% ipython --no-banner

In [1]: import numpy as np

In [2]: np.set_printoptions(suppress=True, linewidth=140)

In [3]: F = np.loadtxt("arr.csv", delimiter=",")

In [4]: F.round(1) + 0
Out[4]: 
array([[ 1.2,  0. ,  0. ],
       [-0.1,  0.1,  0. ],
       [-0.4,  0.1,  0. ],
       [-0.3,  0.2,  0. ],
       [-2. ,  0. ,  0. ],
       [-1.3, -0.1, -0.1],
       [ 0.4,  0. , -0.1],
       [ 1.1,  0. ,  0. ],
       [-0.9,  0.1, -0.1],
       [-0.1, -0.1,  0.1],
       [ 0.3,  0. ,  0. ],
       [ 1.1,  0.1, -0.1],
       [-2. ,  0. , -0.2],
       [ 1. , -0.1,  0. ],
       [-0.6,  0. ,  0.2],
       [-0.6,  0. ,  0. ],
       [ 0.1, -0.1,  0.2],
       [-1.4,  0.1,  0.1]])

In [5]: proj = F @ np.linalg.solve(F.T @ F, F.T)

In [6]: np.round(np.trace(proj), 1)
Out[6]: np.float64(3.0)

In [7]: B = F / np.linalg.norm(F, axis=1)
---------------------------------------------------------------------------
ValueError                                Traceback (most recent call last)
Cell In[7], line 1
----> 1 B = F / np.linalg.norm(F, axis=1)

ValueError: operands could not be broadcast together with shapes (18,3) (18,) 

In [8]: B = F / np.linalg.norm(F, axis=1, keepdims=True)

In [9]: G = B @ B.T

In [10]: np.round(np.linalg.norm(B, axis=1), 1)
Out[10]: array([1., 1., 1., 1., 1., 1., 1., 1., 1., 1., 1., 1., 1., 1., 1., 1., 1., 1.])

In [11]: (G - 2 * np.eye(18)).round(6).argmax(axis=1)
Out[11]: array([ 7,  3, 17,  2, 15,  4, 11,  0, 15, 14,  7,  7, 15,  0, 17,  4, 10,  4])

In [12]: np.round(np.degrees(np.arccos(np.clip(G[10, 6], -1, 1))), 1)
Out[12]: np.float64(16.6)

In [13]: u = np.array([-5, 0, 3]) + 0.5

In [14]: E = np.outer(u, u) / (u @ u)

In [15]: E.round(1) + 0
Out[15]: 
array([[ 0.6, -0.1, -0.5],
       [-0.1,  0. ,  0.1],
       [-0.5,  0.1,  0.4]])

In [16]: ev, vecs = np.linalg.eigh(E)

In [17]: np.round(vecs @ np.diag(ev) @ vecs.T, 1) + 0
Out[17]: 
array([[ 0.6, -0.1, -0.5],
       [-0.1,  0. ,  0.1],
       [-0.5,  0.1,  0.4]])

In [18]: np.unique(ev.round(6) + 0, return_counts=True)[1]
Out[18]: array([2, 1])

In [19]: np.round(np.linalg.svd(E, compute_uv=False), 1) + 0
Out[19]: array([1., 0., 0.])

In [20]: np.abs(vecs[:, -1]).round(6).argmax()
Out[20]: np.int64(0)

In [21]: np.round(np.linalg.eigvalsh(E + 4 * np.eye(3)), 1)
Out[21]: array([4., 4., 5.])

In [22]: ev.sum(), np.trace(E)
Out[22]: (np.float64(1.0), np.float64(1.0))

In [23]: np.round(np.abs(vecs[:, -1]), 1)
Out[23]: array([0.8, 0.1, 0.6])

In [24]: ev.round(1) + 0
Out[24]: array([0., 0., 1.])

In [25]: np.round(np.linalg.norm(E, axis=1), 1)
Out[25]: array([0.8, 0.1, 0.6])

In [26]: np.round(np.linalg.norm(E, axis=0), 1)
Out[26]: array([0.8, 0.1, 0.6])

In [27]: round(float(np.linalg.norm(E, 1)), 1), np.round(np.linalg.norm(E, np.inf), 1)
Out[27]: (1.2, np.float64(1.2))

In [28]: np.round(np.linalg.norm(E) ** 2 / np.linalg.norm(E, 2) ** 2, 1)
Out[28]: np.float64(1.0)

In [29]: np.round((E + E.T) / 2, 1) + 0
Out[29]: 
array([[ 0.6, -0.1, -0.5],
       [-0.1,  0. ,  0.1],
       [-0.5,  0.1,  0.4]])

In [30]: round(float(np.linalg.det(E)), 1)
Out[30]: -0.0

In [31]: np.allclose(E @ E.T, E.T @ E)
Out[31]: True

In [32]: np.round(np.linalg.matrix_power(E, 2), 1) + 0
Out[32]: 
array([[ 0.6, -0.1, -0.5],
       [-0.1,  0. ,  0.1],
       [-0.5,  0.1,  0.4]])

In [33]: vec = np.array([1, 4, 3])

In [34]: np.round(np.eye(3) - E, 1)
Out[34]: 
array([[ 0.4,  0.1,  0.5],
       [ 0.1,  1. , -0.1],
       [ 0.5, -0.1,  0.6]])

In [35]: round((vec - E @ vec) @ (E @ vec), 1)
Out[35]: np.float64(-0.0)

In [36]: M = np.array([[0.4, 0.0, 0.6], [0.2, 0.2, 0.6], [0.4, 0.2, 0.4]])

In [37]: M
Out[37]: 
array([[0.4, 0. , 0.6],
       [0.2, 0.2, 0.6],
       [0.4, 0.2, 0.4]])

In [38]: T = np.stack([M, -1 * M, M[::-1]])

In [39]: (T @ M.T).shape
Out[39]: (3, 3, 3)

In [40]: T.shape
Out[40]: (3, 3, 3)

In [41]: np.round(np.linalg.norm(T, axis=(1, 2)), 1)
Out[41]: array([1.1, 1.1, 1.1])

In [42]: np.linalg.matrix_rank(T)
Out[42]: array([3, 3, 3])

In [43]: T.sum(axis=0)
Out[43]: 
array([[0.4, 0.2, 0.4],
       [0.2, 0.2, 0.6],
       [0.4, 0. , 0.6]])

In [44]: np.round(np.linalg.det(T), 1) + 0
Out[44]: array([0., 0., 0.])

In [45]: round(np.linalg.det(2 * E), 1), round(np.linalg.det(E), 1)
Out[45]: (np.float64(-0.0), np.float64(-0.0))

In [46]: np.round(np.kron(np.eye(2, dtype=int), E), 1) + 0
Out[46]: 
array([[ 0.6, -0.1, -0.5,  0. ,  0. ,  0. ],
       [-0.1,  0. ,  0.1,  0. ,  0. ,  0. ],
       [-0.5,  0.1,  0.4,  0. ,  0. ,  0. ],
       [ 0. ,  0. ,  0. ,  0.6, -0.1, -0.5],
       [ 0. ,  0. ,  0. , -0.1,  0. ,  0.1],
       [ 0. ,  0. ,  0. , -0.5,  0.1,  0.4]])

In [47]: np.round(np.linalg.eigvals(E).sum().real, 1)
Out[47]: np.float64(1.0)

In [48]: np.round(np.poly(E), 1) + 0
Out[48]: array([ 1., -1.,  0.,  0.])

In [49]: np.einsum("ij,ji->", E, E)
Out[49]: np.float64(1.0)
